% python3 -q
>>> import numpy as np
>>> np.set_printoptions(precision=2, suppress=True, linewidth=200)
>>> X = np.loadtxt("case9.csv", delimiter=",")
>>> print(X)
[[ 2. -4. -1. -2.  0.]
 [ 0.  2. -4. -1. -2.]
 [-2.  0.  2. -4. -1.]
 [-1. -2.  0.  2. -4.]
 [-4. -1. -2.  0.  2.]]
>>> vec = np.array([3, 5, 0, 4, 6])
>>> rhs = X @ vec
>>> beta, lr = np.zeros(5), 1 / np.linalg.norm(X, 2) ** 2
>>> for i in range(300):
...     beta -= lr * X.T @ (X @ beta - rhs)
...     if i % 50 == 0: print(i, round(np.linalg.norm(X @ beta - rhs), 2))
... 
0 7.29
50 0.0
100 0.0
150 0.0
200 0.0
250 0.0
>>> print(beta.round(2) + 0)
[3. 5. 0. 4. 6.]
>>> print(round(float(np.linalg.cond(X)), 2))
1.2
>>> left, sv = np.linalg.svd(X)
Traceback (most recent call last):
  File "<python-input-10>", line 1, in <module>
    left, sv = np.linalg.svd(X)
    ^^^^^^^^
ValueError: too many values to unpack (expected 2)
>>> left, sv, VT = np.linalg.svd(X, full_matrices=False)
>>> print(np.round(left.T @ X @ VT.T, 2) + 0)
[[5.43 0.   0.   0.   0.  ]
 [0.   5.43 0.   0.   0.  ]
 [0.   0.   5.   0.   0.  ]
 [0.   0.   0.   4.53 0.  ]
 [0.   0.   0.   0.   4.53]]
>>> print(np.round(np.sqrt((sv ** 2).sum()), 2), np.round(np.linalg.norm(X), 2))
11.18 11.18
>>> print(left.shape, sv.shape, VT.shape)
(5, 5) (5,) (5, 5)
>>> print(np.cumsum(sv ** 2) / np.sum(sv ** 2))
[0.24 0.47 0.67 0.84 1.  ]
>>> print(np.allclose(left * sv @ VT, X))
True
>>> out = np.array([[0, 2, 1, 2, 1, 1, 2, 1, 2, 0],
...     [0, 2, 0, 2, 1, 1, 0, 0, 1, 0],
...     [1, 2, 2, 1, 2, 1, 0, 1, 0, 2],
...     [1, 0, 1, 1, 2, 2, 2, 0, 2, 2],
...     [2, 1, 1, 1, 2, 2, 1, 1, 1, 2],
...     [2, 0, 0, 2, 1, 0, 1, 2, 1, 2],
...     [1, 0, 0, 1, 2, 0, 1, 1, 0, 1],
...     [1, 1, 2, 2, 2, 1, 1, 2, 2, 2],
...     [1, 1, 1, 1, 1, 2, 2, 1, 2, 1],
...     [2, 0, 0, 1, 2, 2, 0, 2, 1, 1]])
>>> F = np.triu(out, 1)
>>> print(F)
[[0 2 1 2 1 1 2 1 2 0]
 [0 0 0 2 1 1 0 0 1 0]
 [0 0 0 1 2 1 0 1 0 2]
 [0 0 0 0 2 2 2 0 2 2]
 [0 0 0 0 0 2 1 1 1 2]
 [0 0 0 0 0 0 1 2 1 2]
 [0 0 0 0 0 0 0 1 0 1]
 [0 0 0 0 0 0 0 0 2 2]
 [0 0 0 0 0 0 0 0 0 1]
 [0 0 0 0 0 0 0 0 0 0]]
>>> # null space of dimension 2
>>> left, sv, VT = np.linalg.svd(F)
>>> print(sv.round(2) + 0)
[7.48 3.84 2.67 2.42 1.91 1.39 0.85 0.34 0.   0.  ]
>>> out = left[:, :8] @ np.diag(sv[:8]) @ VT[:8]
>>> print(round(np.linalg.norm(F - out, 2), 2), np.round(sv[8], 2))
0.0 0.0
>>> print(np.round(np.linalg.norm(F - out) / np.linalg.norm(F), 2))
0.0
>>> rk = np.linalg.matrix_rank(F)
>>> print(rk)
8
>>> N = np.linalg.svd(F)[2][rk:].T
>>> print([int(np.linalg.matrix_rank(np.delete(F, i, axis=0))) for i in range(10)])
[7, 8, 8, 8, 8, 8, 8, 8, 8, 8]
>>> print([int(np.linalg.matrix_rank(F[:, :j + 1])) for j in range(10)])
[0, 1, 1, 2, 3, 4, 5, 6, 7, 8]
>>> print([int(np.linalg.matrix_rank(F[:i])) for i in range(1, len(F) + 1)])
[1, 2, 3, 4, 5, 6, 7, 8, 8, 8]
>>> print(np.allclose(F @ N, 0))
True
>>> print(np.linalg.matrix_rank(F.T @ F), np.linalg.matrix_rank(F @ F.T))
8 8
>>> mat = np.loadtxt("layer16.csv", delimiter=",")
>>> print(mat)
[[ 15. -10.  15.  -5. -15. -10.  15.  15.  -5.]
 [  9.  -6.   9.  -3.  -9.  -6.   9.   9.  -3.]
 [ -3.   2.  -3.   1.   3.   2.  -3.  -3.   1.]
 [ 12.  -8.  12.  -4. -12.  -8.  12.  12.  -4.]
 [ -6.   4.  -6.   2.   6.   4.  -6.  -6.   2.]
 [ -3.   2.  -3.   1.   3.   2.  -3.  -3.   1.]
 [  0.   0.   0.   0.   0.   0.   0.   0.   0.]
 [ -3.   2.  -3.   1.   3.   2.  -3.  -3.   1.]
 [  3.  -2.   3.  -1.  -3.  -2.   3.   3.  -1.]]
>>> # rows 2 and 5 are equal
>>> vec = np.array([0, 2, 2, 1, 1, 1, -3, -1, 2])
>>> h = np.maximum(mat @ vec, 0)
>>> print(np.flatnonzero(h > 1e-9))
[2 4 5 7]
>>> print(np.tanh(mat @ vec))
[-1. -1.  1. -1.  1.  1.  0.  1. -1.]
>>> rk = np.linalg.matrix_rank(mat)
>>> print(rk)
1
>>> N = np.linalg.svd(mat)[2][rk:].T
>>> print([int(np.linalg.matrix_rank(np.delete(mat, i, axis=0))) for i in range(9)])
[1, 1, 1, 1, 1, 1, 1, 1, 1]
>>> print(np.allclose(mat @ N, 0))
True
>>> print(N.shape)
(9, 8)
>>> print(np.allclose(mat @ mat.T, mat.T @ mat))
False
>>> print(np.round(np.sort(np.abs(np.linalg.eigvals(mat))), 2) + 0)
[0. 0. 0. 0. 0. 0. 0. 0. 6.]
>>> print(np.trace(mat))
6.0
>>> print(round(float(np.abs(np.linalg.eigvals(mat)).max()), 2))
6.0
>>> print(round(float(np.linalg.det(mat)), 2))
0.0
>>> print((mat - mat.T) / 2)
[[ 0.  -9.5  9.  -8.5 -4.5 -3.5  7.5  9.  -4. ]
 [ 9.5  0.   3.5  2.5 -6.5 -4.   4.5  3.5 -0.5]
 [-9.  -3.5  0.  -5.5  4.5  2.5 -1.5  0.  -1. ]
 [ 8.5 -2.5  5.5  0.  -7.  -4.5  6.   5.5 -1.5]
 [ 4.5  6.5 -4.5  7.   0.   0.5 -3.  -4.5  2.5]
 [ 3.5  4.  -2.5  4.5 -0.5  0.  -1.5 -2.5  1.5]
 [-7.5 -4.5  1.5 -6.   3.   1.5  0.   1.5 -1.5]
 [-9.  -3.5  0.  -5.5  4.5  2.5 -1.5  0.  -1. ]
 [ 4.   0.5  1.   1.5 -2.5 -1.5  1.5  1.   0. ]]
>>> print(mat @ mat)
[[ 90. -60.  90. -30. -90. -60.  90.  90. -30.]
 [ 54. -36.  54. -18. -54. -36.  54.  54. -18.]
 [-18.  12. -18.   6.  18.  12. -18. -18.   6.]
 [ 72. -48.  72. -24. -72. -48.  72.  72. -24.]
 [-36.  24. -36.  12.  36.  24. -36. -36.  12.]
 [-18.  12. -18.   6.  18.  12. -18. -18.   6.]
 [  0.   0.   0.   0.   0.   0.   0.   0.   0.]
 [-18.  12. -18.   6.  18.  12. -18. -18.   6.]
 [ 18. -12.  18.  -6. -18. -12.  18.  18.  -6.]]
